In [1]: import numpy as np

In [2]: import numpy.linalg as la

In [3]: np.set_printoptions(precision=2, suppress=True, linewidth=200)

In [4]: E = np.array([[2.0, 1.0, 3.0, 0.0, 0.0, 0.0, 0.0],
   ...:     [-2.0, 3.0, -3.0, 0.0, 0.0, 0.0, 0.0],
   ...:     [1.0, 3.0, 0.0, 0.0, 0.0, 0.0, 0.0],
   ...:     [0.0, 0.0, 0.0, -2.0, -3.0, 2.0, 3.0],
   ...:     [0.0, 0.0, 0.0, -1.0, 0.0, 2.0, 1.0],
   ...:     [0.0, 0.0, 0.0, 2.0, -2.0, -1.0, 2.0],
   ...:     [0.0, 0.0, 0.0, 1.0, -2.0, 1.0, -3.0]])

In [5]: print(E)
[[ 2.  1.  3.  0.  0.  0.  0.]
 [-2.  3. -3.  0.  0.  0.  0.]
 [ 1.  3.  0.  0.  0.  0.  0.]
 [ 0.  0.  0. -2. -3.  2.  3.]
 [ 0.  0.  0. -1.  0.  2.  1.]
 [ 0.  0.  0.  2. -2. -1.  2.]
 [ 0.  0.  0.  1. -2.  1. -3.]]

In [6]: x0 = np.array([1, 6, -7, -6, -9, 0, 8])

In [7]: print(np.sign((E @ x0).round(6)))
[-1.  1.  1.  1.  1.  1. -1.]

In [8]: print((E * x0).sum(axis=1))
[-13.  37.  19.  63.  14.  22. -12.]

In [9]: print(E @ np.eye(7)[2])
[ 3. -3.  0.  0.  0.  0.  0.]

In [10]: x0 = np.array([2, 1, 2, 1, 2, 0, 0])

In [11]: rhs = E @ x0

In [12]: print(rhs)
[11. -7.  5. -8. -1. -2. -3.]

In [13]: print(np.round(la.solve(E, -3 * rhs), 2) + 0)
[-6. -3. -6. -3. -6.  0.  0.]

In [14]: print(np.round(la.solve(E, rhs + E[:, 0]), 2) + 0)
[3. 1. 2. 1. 2. 0. 0.]

In [15]: print(la.solve(E, E[:, 6]))
[ 0.  0. -0. -0. -0.  0.  1.]

In [16]: ang = np.radians(60)

In [17]: r_ = np.eye(7)

In [18]: r_[6, 6] = r_[3, 3] = np.cos(ang)

In [19]: r_[6, 3], r_[3, 6] = -np.sin(ang), np.sin(ang)

In [20]: print(r_)
[[ 1.    0.    0.    0.    0.    0.    0.  ]
 [ 0.    1.    0.    0.    0.    0.    0.  ]
 [ 0.    0.    1.    0.    0.    0.    0.  ]
 [ 0.    0.    0.    0.5   0.    0.    0.87]
 [ 0.    0.    0.    0.    1.    0.    0.  ]
 [ 0.    0.    0.    0.    0.    1.    0.  ]
 [ 0.    0.    0.   -0.87  0.    0.    0.5 ]]

In [21]: other = E @ r_.T

In [22]: print(other)
[[ 2.    1.    3.    0.    0.    0.    0.  ]
 [-2.    3.   -3.    0.    0.    0.    0.  ]
 [ 1.    3.    0.    0.    0.    0.    0.  ]
 [ 0.    0.    0.    1.6  -3.    2.    3.23]
 [ 0.    0.    0.    0.37  0.    2.    1.37]
 [ 0.    0.    0.    2.73 -2.   -1.   -0.73]
 [ 0.    0.    0.   -2.1  -2.    1.   -2.37]]

In [23]: print(la.svd(E, compute_uv=False), la.svd(other, compute_uv=False))
[5.62 5.41 4.05 3.79 3.61 1.02 0.55] [5.62 5.41 4.05 3.79 3.61 1.02 0.55]

In [24]: other = E[0, 0] * E[1:] - np.outer(E[1:, 0], E[0])

In [25]: print(other)
[[ 0.  8.  0.  0.  0.  0.  0.]
 [ 0.  5. -3.  0.  0.  0.  0.]
 [ 0.  0.  0. -4. -6.  4.  6.]
 [ 0.  0.  0. -2.  0.  4.  2.]
 [ 0.  0.  0.  4. -4. -2.  4.]
 [ 0.  0.  0.  2. -4.  2. -6.]]

In [26]: print(np.flatnonzero(~other.round(6).any(axis=1)))
[]

In [27]: def softmax(z):
    ...:     e = np.exp(z - z.max(axis=-1, keepdims=True))
    ...:     return e / e.sum(axis=-1, keepdims=True)
    ...: 

In [28]: print(np.round(softmax(10 * E[1]), 2) + 0)
[0. 1. 0. 0. 0. 0. 0.]

In [29]: scores = E @ E.T / np.sqrt(7)

In [30]: print(np.round(softmax(scores + np.triu(np.full(scores.shape, -np.inf), 1)), 2) + 0)
[[1.   0.   0.   0.   0.   0.   0.  ]
 [0.   1.   0.   0.   0.   0.   0.  ]
 [0.1  0.22 0.68 0.   0.   0.   0.  ]
 [0.   0.   0.   1.   0.   0.   0.  ]
 [0.02 0.02 0.02 0.7  0.23 0.   0.  ]
 [0.01 0.01 0.01 0.06 0.   0.91 0.  ]
 [0.   0.   0.   0.   0.   0.   0.98]]

In [31]: print(np.round(softmax(scores)[1] @ E, 2) + 0)
[-1.99  3.   -2.99  0.    0.    0.    0.  ]

In [32]: J = np.load("test9.npy")

In [33]: print(J)
[[ 1 -1 -1  1 -1  1  1 -1]
 [ 1  1 -1 -1 -1 -1  1  1]
 [ 1 -1  1 -1 -1  1 -1  1]
 [ 1 -1 -1  1  1 -1 -1  1]
 [ 1  1  1  1  1  1  1  1]
 [ 1  1  1  1 -1 -1 -1 -1]
 [ 1  1 -1 -1  1  1 -1 -1]
 [ 1 -1  1 -1  1 -1  1 -1]]

In [34]: print(la.svd(J, compute_uv=False))
[2.83 2.83 2.83 2.83 2.83 2.83 2.83 2.83]

In [35]: print(la.norm(J, axis=0))
[2.83 2.83 2.83 2.83 2.83 2.83 2.83 2.83]

In [36]: print(la.pinv(J))
[[ 0.12  0.12  0.12  0.12  0.12  0.12  0.12  0.12]
 [-0.12  0.12 -0.13 -0.13  0.13  0.12  0.13 -0.12]
 [-0.12 -0.12  0.13 -0.12  0.12  0.13 -0.13  0.12]
 [ 0.12 -0.12 -0.13  0.12  0.12  0.12 -0.12 -0.12]
 [-0.13 -0.13 -0.13  0.13  0.13 -0.13  0.13  0.13]
 [ 0.12 -0.13  0.12 -0.12  0.12 -0.12  0.12 -0.12]
 [ 0.13  0.13 -0.12 -0.12  0.12 -0.13 -0.13  0.13]
 [-0.12  0.12  0.13  0.12  0.13 -0.12 -0.12 -0.12]]

In [37]: print(J @ J.T)
[[8 0 0 0 0 0 0 0]
 [0 8 0 0 0 0 0 0]
 [0 0 8 0 0 0 0 0]
 [0 0 0 8 0 0 0 0]
 [0 0 0 0 8 0 0 0]
 [0 0 0 0 0 8 0 0]
 [0 0 0 0 0 0 8 0]
 [0 0 0 0 0 0 0 8]]

In [38]: t3 = np.stack([J, 5 * J, J[::-1]])

In [39]: print(t3.sum(axis=0))
[[ 7 -7 -5  5 -5  5  7 -7]
 [ 7  7 -7 -7 -5 -5  5  5]
 [ 7 -5  7 -5 -7  5 -7  5]
 [ 7 -5 -5  7  7 -5 -5  7]
 [ 7  5  5  7  7  5  5  7]
 [ 7  5  7  5 -7 -5 -7 -5]
 [ 7  7 -7 -7  5  5 -5 -5]
 [ 7 -7  5 -5  5 -5  7 -7]]

In [40]: print(la.matrix_rank(t3))
[8 8 8]

In [41]: x0 = np.array([2, 3, -3, -2, -3, -1, 0, -2])

In [42]: h = np.maximum(J @ x0, 0)

In [43]: print(np.maximum(J @ (3 * x0), 0))
[12 36  0  0  0 18 24  0]

In [44]: print(J * (h > 1e-9)[:, None])
[[ 1 -1 -1  1 -1  1  1 -1]
 [ 1  1 -1 -1 -1 -1  1  1]
 [ 0  0  0  0  0  0  0  0]
 [ 0  0  0  0  0  0  0  0]
 [ 0  0  0  0  0  0  0  0]
 [ 1  1  1  1 -1 -1 -1 -1]
 [ 1  1 -1 -1  1  1 -1 -1]
 [ 0  0  0  0  0  0  0  0]]

In [45]: print(J.T @ h)
[ 30  22 -18 -10 -14  -6   2  -6]

In [46]: print(np.maximum(J @ x0, 0) - np.maximum(-J @ x0, 0))
[ 4 12 -2 -4 -6  6  8 -2]

In [47]: cov = J.T @ J

In [48]: print(la.matrix_rank(cov))
8

In [49]: print(np.diag(cov))
[8 8 8 8 8 8 8 8]

In [50]: print((J @ J.T).shape)
(8, 8)

In [51]: print(np.allclose(cov, cov.T))
True

In [52]: rng = np.random.default_rng(614)

In [53]: z = rng.permutation(8)

In [54]: other = J[:, z] * rng.choice([-1, 1], 8)

In [55]: print(other)
[[-1  1 -1  1  1 -1 -1 -1]
 [-1 -1  1 -1  1  1 -1 -1]
 [ 1 -1 -1  1 -1  1 -1 -1]
 [ 1  1  1  1  1  1  1 -1]
 [-1  1 -1 -1 -1  1  1 -1]
 [ 1  1  1 -1 -1 -1 -1 -1]
 [ 1 -1 -1 -1  1 -1  1 -1]
 [-1 -1  1  1 -1 -1  1 -1]]

In [56]: U, _, Vt = la.svd(J.T @ other)

In [57]: print(U @ Vt)
[[ 0.  0.  0.  0.  0.  0.  0. -1.]
 [ 0.  0.  0. -1.  0.  0.  0.  0.]
 [ 0.  0.  0.  0. -1.  0.  0.  0.]
 [ 0.  1.  0.  0.  0.  0.  0.  0.]
 [ 0.  0.  0.  0.  0.  0.  1.  0.]
 [ 0.  0. -1.  0.  0.  0.  0.  0.]
 [-1.  0.  0.  0.  0.  0.  0.  0.]
 [ 0.  0.  0.  0.  0.  1.  0.  0.]]
